$ python -q
>>> import numpy as np
>>> from numpy import linalg as LA
>>> np.set_printoptions(precision=2, suppress=True, linewidth=200)
>>> E = np.load("layer19.npy")
>>> E
array([[-6.98,  0.96,  8.95],
       [-6.95,  0.95,  9.06],
       [-6.91,  0.99,  8.93],
       [-6.94,  1.04,  9.  ],
       [-7.01,  1.07,  9.03],
       [-6.98,  0.96,  9.04],
       [-7.  ,  0.99,  9.03],
       [-7.03,  0.98,  8.94],
       [-7.  ,  1.04,  8.97],
       [-7.03,  0.96,  8.98],
       [-7.08,  0.97,  8.97],
       [ 6.03,  3.94, -3.99],
       [ 6.08,  4.03, -4.03],
       [ 5.99,  3.94, -3.94],
       [ 6.01,  4.07, -4.02],
       [ 5.97,  3.96, -4.02],
       [ 5.97,  4.02, -4.06],
       [ 6.08,  4.08, -4.15],
       [ 5.93,  3.95, -4.04],
       [ 6.03,  4.04, -3.95],
       [ 5.98,  3.95, -3.98],
       [ 6.  ,  4.1 , -4.05],
       [-5.92,  1.06, -1.02],
       [-5.96,  0.96, -1.05],
       [-6.02,  0.94, -0.96],
       [-5.99,  1.04, -1.04],
       [-5.97,  1.06, -1.09],
       [-6.05,  0.92, -1.04],
       [-5.99,  1.01, -0.96],
       [-6.03,  0.97, -1.02],
       [-6.07,  0.89, -1.05],
       [-5.95,  0.92, -1.03],
       [-6.04,  0.94, -1.  ]])
>>> x0 = np.array([3, 3, 1])
>>> rhs = E @ x0
>>> try:
...     LA.solve(E, rhs)
... except LA.LinAlgError as e:
...     print(e)
... 
Last 2 dimensions of the array must be square
>>> LA.lstsq(E, rhs)[0]
array([3., 3., 1.])
>>> LA.solve(E.T @ E, E.T @ rhs)
array([3., 3., 1.])
>>> rng = np.random.default_rng(13644)
>>> rhs = rhs + 0.02 * rng.normal(size=33)
>>> rhs
array([ -9.1 ,  -8.93,  -8.79,  -8.69,  -8.79,  -8.99,  -9.01,  -9.22,  -8.88,  -9.24,  -9.37,  25.93,  26.32,  25.83,  26.23,  25.78,  25.9 ,  26.33,  25.63,  26.25,  25.82,  26.24, -15.61, -16.09,
       -16.2 , -15.9 , -15.82, -16.42, -15.9 , -16.18, -16.58, -16.09, -16.32])
>>> coef, *_ = LA.lstsq(E, rhs)
>>> coef
array([3., 3., 1.])
>>> other = np.array([[2, -4, 8], [-1, -3, 1], [1, 1, -9]])
>>> LA.matrix_rank(E @ other)
np.int64(3)
>>> Xs = E - E.mean(axis=0)
>>> evecs = LA.svd(Xs)[2][:1]
>>> other = Xs - Xs @ evecs.T @ evecs
>>> round(float(LA.norm(other) / LA.norm(Xs)), 2)
0.37
>>> np.cov(Xs @ evecs.T, rowvar=False)
array(60.44)
>>> x0 = np.array([2, 1, -2])
>>> h1 = np.maximum(E @ x0, 0)
>>> h1
array([ 0.  ,  0.  ,  0.  ,  0.  ,  0.  ,  0.  ,  0.  ,  0.  ,  0.  ,  0.  ,  0.  , 23.98, 24.25, 23.8 , 24.13, 23.94, 24.08, 24.54, 23.89, 24.  , 23.87, 24.2 ,  0.  ,  0.  ,  0.  ,  0.  ,  0.  ,
        0.  ,  0.  ,  0.  ,  0.  ,  0.  ,  0.  ])
>>> np.tanh(E @ x0)
array([-1., -1., -1., -1., -1., -1., -1., -1., -1., -1., -1.,  1.,  1.,  1.,  1.,  1.,  1.,  1.,  1.,  1.,  1.,  1., -1., -1., -1., -1., -1., -1., -1., -1., -1., -1., -1.])
>>> E.shape
(33, 3)
>>> np.count_nonzero(E)
np.int64(99)
>>> np.round(LA.norm(E), 2)
np.float64(51.06)
>>> E.sum(axis=0)
array([-76.83,  65.7 ,  43.41])
>>> E.mean(axis=0)
array([-2.33,  1.99,  1.32])
>>> arr = np.loadtxt("dump.csv", delimiter=",")
>>> arr
array([[ 0.,  0.,  0.,  1.,  1.],
       [ 0.,  0.,  0.,  1., -2.],
       [ 0.,  0.,  0.,  2., -1.],
       [ 1.,  1.,  2.,  0.,  0.],
       [ 1., -2., -1.,  0.,  0.]])
>>> U, s, vt = LA.svd(arr)
>>> evecs = vt[:(s > 1e-8).sum()]
>>> x0 = arr[0] + 4 * arr[1] + rng.integers(2) * np.eye(5)[1]
>>> x0
array([ 0.,  0.,  0.,  5., -7.])
>>> np.round(evecs.T @ evecs, 2) + 0
array([[ 0.67, -0.33,  0.33,  0.  ,  0.  ],
       [-0.33,  0.67,  0.33,  0.  ,  0.  ],
       [ 0.33,  0.33,  0.67,  0.  ,  0.  ],
       [ 0.  ,  0.  ,  0.  ,  1.  ,  0.  ],
       [ 0.  ,  0.  ,  0.  ,  0.  ,  1.  ]])
>>> evals, evecs = LA.eigh(arr)
>>> np.round(evecs.T @ arr @ evecs, 2) + 0
array([[-3.  ,  0.  ,  0.  ,  0.  ,  0.  ],
       [ 0.  , -1.73,  0.  ,  0.  ,  0.  ],
       [ 0.  ,  0.  ,  0.  ,  0.  ,  0.  ],
       [ 0.  ,  0.  ,  0.  ,  1.73,  0.  ],
       [ 0.  ,  0.  ,  0.  ,  0.  ,  3.  ]])
>>> np.round(LA.svd(arr, compute_uv=False), 2) + 0
array([3.  , 3.  , 1.73, 1.73, 0.  ])
>>> round(float(evals.sum()), 2), np.trace(arr)
(0.0, np.float64(0.0))
>>> np.round(evecs @ np.diag(evals) @ evecs.T, 2) + 0
array([[ 0.,  0.,  0.,  1.,  1.],
       [ 0.,  0.,  0.,  1., -2.],
       [ 0.,  0.,  0.,  2., -1.],
       [ 1.,  1.,  2.,  0.,  0.],
       [ 1., -2., -1.,  0.,  0.]])
>>> np.abs(evecs[:, -1]).round(6).argmax()
np.int64(1)
>>> np.round(evecs.T @ evecs, 2) + 0
array([[1., 0., 0., 0., 0.],
       [0., 1., 0., 0., 0.],
       [0., 0., 1., 0., 0.],
       [0., 0., 0., 1., 0.],
       [0., 0., 0., 0., 1.]])
>>> np.unique(evals.round(6) + 0, return_counts=True)[1]
array([1, 1, 1, 1, 1])
>>> F = np.load("data.npy")
>>> F
array([[ 1,  1, -1, -1,  1,  1, -1, -1],
       [ 1,  1,  1,  1,  1,  1,  1,  1],
       [ 1, -1,  1, -1, -1,  1, -1,  1],
       [ 1,  1,  1,  1, -1, -1, -1, -1]])
>>> U, s = LA.svd(F)
Traceback (most recent call last):
  File "<python-input-48>", line 1, in <module>
    U, s = LA.svd(F)
    ^^^^
ValueError: too many values to unpack (expected 2)
>>> U, s, vt = LA.svd(F, full_matrices=False)
>>> np.round(U.T @ F @ vt.T, 2) + 0
array([[2.83, 0.  , 0.  , 0.  ],
       [0.  , 2.83, 0.  , 0.  ],
       [0.  , 0.  , 2.83, 0.  ],
       [0.  , 0.  , 0.  , 2.83]])
>>> np.allclose(U * s @ vt, F)
True
>>> round(np.sqrt((s ** 2).sum()), 2), round(LA.norm(F), 2)
(np.float64(5.66), np.float64(5.66))
>>> Xs = (E - E.mean(axis=0)) / E.std(axis=0)
>>> Xs.std(axis=0)
array([1., 1., 1.])
>>> coef = LA.lstsq(np.delete(Xs, 2, axis=1), Xs[:, 2])[0]
>>> np.abs(coef).argmax()
np.int64(0)
>>> W0 = np.loadtxt("test16.csv", delimiter=",")
>>> W0
array([[ 0., -3.,  0.,  0.,  0.,  0.,  0.],
       [-3.,  3., -3.,  0.,  0.,  0.,  0.],
       [ 0., -3.,  0., -3.,  0.,  0.,  0.],
       [ 0.,  0., -3.,  2., -3.,  0.,  0.],
       [ 0.,  0.,  0., -3.,  1., -3.,  0.],
       [ 0.,  0.,  0.,  0., -3.,  3., -3.],
       [ 0.,  0.,  0.,  0.,  0., -3.,  0.]])
>>> evals, evecs = LA.eigh(W0)
>>> np.round(evecs.T @ evecs, 2) + 0
array([[1., 0., 0., 0., 0., 0., 0.],
       [0., 1., 0., 0., 0., 0., 0.],
       [0., 0., 1., 0., 0., 0., 0.],
       [0., 0., 0., 1., 0., 0., 0.],
       [0., 0., 0., 0., 1., 0., 0.],
       [0., 0., 0., 0., 0., 1., 0.],
       [0., 0., 0., 0., 0., 0., 1.]])
>>> (evals > 1e-8).sum(), (evals < -1e-8).sum()
(np.int64(4), np.int64(3))
>>> LA.svd(W0, compute_uv=False)
array([7.16, 6.08, 4.23, 3.88, 2.83, 1.32, 0.27])
>>> np.abs(evecs[:, -1]).round(6).argmax()
np.int64(5)
>>> np.unique(evals.round(6) + 0, return_counts=True)[1]
array([1, 1, 1, 1, 1, 1, 1])
>>> np.round(evecs @ np.diag(evals) @ evecs.T, 2) + 0
array([[ 0., -3.,  0.,  0.,  0.,  0.,  0.],
       [-3.,  3., -3.,  0.,  0.,  0.,  0.],
       [ 0., -3.,  0., -3.,  0.,  0.,  0.],
       [ 0.,  0., -3.,  2., -3.,  0.,  0.],
       [ 0.,  0.,  0., -3.,  1., -3.,  0.],
       [ 0.,  0.,  0.,  0., -3.,  3., -3.],
       [ 0.,  0.,  0.,  0.,  0., -3.,  0.]])
>>> np.abs(evecs[:, -1])
array([0.15, 0.36, 0.35, 0.48, 0.47, 0.48, 0.2 ])
>>> LA.eigvalsh(W0 + 2 * np.eye(7))
array([-2.23, -0.83,  0.68,  2.27,  5.88,  8.08,  9.16])
>>> np.round(LA.eigvalsh(W0).min(), 2)
np.float64(-4.23)
>>> labels = rng.permutation(7)
>>> labels
array([4, 0, 5, 1, 2, 3, 6])
>>> other = W0[labels][:, labels]
>>> round(float(LA.det(other)), 2), np.round(LA.det(W0[labels]), 2)
(-729.0, np.float64(729.0))
>>> np.diag(other)
array([1., 0., 3., 3., 0., 2., 0.])
>>> np.allclose(other, W0)
False
>>> np.sort(np.abs(LA.eigvals(other)))
array([0.27, 1.32, 2.83, 3.88, 4.23, 6.08, 7.16])
>>> W = np.array([[9, 2, -4, 9, -7, -5],
...     [6, 6, -2, -5, -8, 3],
...     [-6, 2, 5, 3, -3, -4],
...     [-4, 9, -9, 7, 4, -9],
...     [-1, -6, -7, -3, -1, 9],
...     [1, -9, -9, 1, 0, 2],
...     [-3, 7, -1, 5, -5, 5]])
>>> coef = np.array([-2, 4, 0, 1, 0, -1])
>>> act = np.maximum(W0 @ W + coef, 0)
>>> LA.matrix_rank(act)
np.int64(6)
>>> (act > 0).mean(axis=0)
array([0.57, 0.43, 0.57, 0.29, 0.71, 0.43])
>>> C = np.array([[0, 1, 3], [0, 1, 0], [1, 2, 2], [1, 1, 3], [3, 1, 3], [3, 3, 2]])
>>> W @ C
array([[-31, -10,  15],
       [-22,   4, -19],
       [-13,  -6, -16],
       [-17, -29, -15],
       [ 14,   2, -11],
       [ -2, -19,  -8],
       [  4,  17,  -1]])
>>> feats = np.loadtxt("mat.csv", delimiter=",")
>>> feats
array([[ 1.,  1.,  1.,  1.,  1.,  1.,  1.,  1.],
       [ 1., -1.,  1., -1., -1.,  1., -1.,  1.],
       [ 1.,  1., -1., -1.,  1.,  1., -1., -1.]])
>>> feats[2] @ feats[0]
np.float64(0.0)
>>> round(float(LA.norm(feats[2], 1)), 2), round(float(LA.norm(feats[2], np.inf)), 2)
(8.0, 1.0)
>>> LA.norm(feats, axis=0)
array([1.73, 1.73, 1.73, 1.73, 1.73, 1.73, 1.73, 1.73])
>>> round(float(LA.norm(feats) ** 2 / LA.norm(feats, 2) ** 2), 2)
3.0
>>> M = np.load("m.npy")
>>> M
array([[ 3,  3,  3,  3,  3,  3,  3],
       [ 3,  6,  6,  6,  6,  6,  6],
       [ 3,  6,  9,  9,  9,  9,  9],
       [ 3,  6,  9, 12, 12, 12, 12],
       [ 3,  6,  9, 12, 15, 15, 15],
       [ 3,  6,  9, 12, 15, 18, 18],
       [ 3,  6,  9, 12, 15, 18, 21]])
>>> labels = rng.permutation(7)
>>> labels
array([3, 4, 6, 1, 5, 0, 2])
>>> other = M[labels][:, labels]
>>> np.round(LA.det(other), 2), np.round(LA.det(M[labels]), 2)
(np.float64(2187.0), np.float64(-2187.0))
>>> np.allclose(other, M)
False
>>> np.sort(np.abs(LA.eigvals(other)))
array([ 0.78,  0.9 ,  1.15,  1.68,  3.  ,  7.85, 68.64])
>>> x0 = np.ones(7)
>>> for _ in range(4):
...     x0 = M @ x0
...     x0 /= LA.norm(x0)
...     print(round(x0 @ M @ x0, 2))
... 
68.55
68.64
68.64
68.64
>>> x0
array([0.11, 0.21, 0.3 , 0.38, 0.45, 0.49, 0.51])
>>> np.round(LA.eigvalsh(M)[-1], 2)
np.float64(68.64)
>>> O, evecs = LA.qr(M[:, :4])[0], LA.qr(M[:, 4:])[0]
>>> s = LA.svd(O.T @ evecs, compute_uv=False)
>>> np.degrees(np.arccos(s.clip(0, 1)))
array([ 4.14, 69.04, 90.  ])
>>> round(float(LA.norm(O @ O.T - evecs @ evecs.T, 2)), 2)
1.0
>>> s.round(2) + 0
array([1.  , 0.36, 0.  ])
>>> other = W0 / LA.norm(W0, axis=1, keepdims=True)
>>> G = other @ other.T
>>> G[5]
array([ 0.  ,  0.  ,  0.  ,  0.37, -0.53,  1.  , -0.58])
>>> np.degrees(np.arccos(np.clip(G[5, 1], -1, 1)))
np.float64(90.0)
>>> (np.abs(G) > 0.9).astype(int)
array([[1, 0, 0, 0, 0, 0, 0],
       [0, 1, 0, 0, 0, 0, 0],
       [0, 0, 1, 0, 0, 0, 0],
       [0, 0, 0, 1, 0, 0, 0],
       [0, 0, 0, 0, 1, 0, 0],
       [0, 0, 0, 0, 0, 1, 0],
       [0, 0, 0, 0, 0, 0, 1]])
>>> np.argwhere(np.triu(np.abs(G) > 0.95, 1))
array([], shape=(0, 2), dtype=int64)
>>> evals, evecs = LA.eigh(W0)
>>> x0 = np.array([-2, 2, 2, -2, -3, 2, 2])
>>> LA.eigvalsh(W0[1:, 1:])
array([-4.06, -2.48, -0.26,  3.26,  5.48,  7.06])
>>> np.abs(W0).sum(axis=1).max(), round(float(np.abs(evals).max()), 2)
(np.float64(9.0), 7.16)
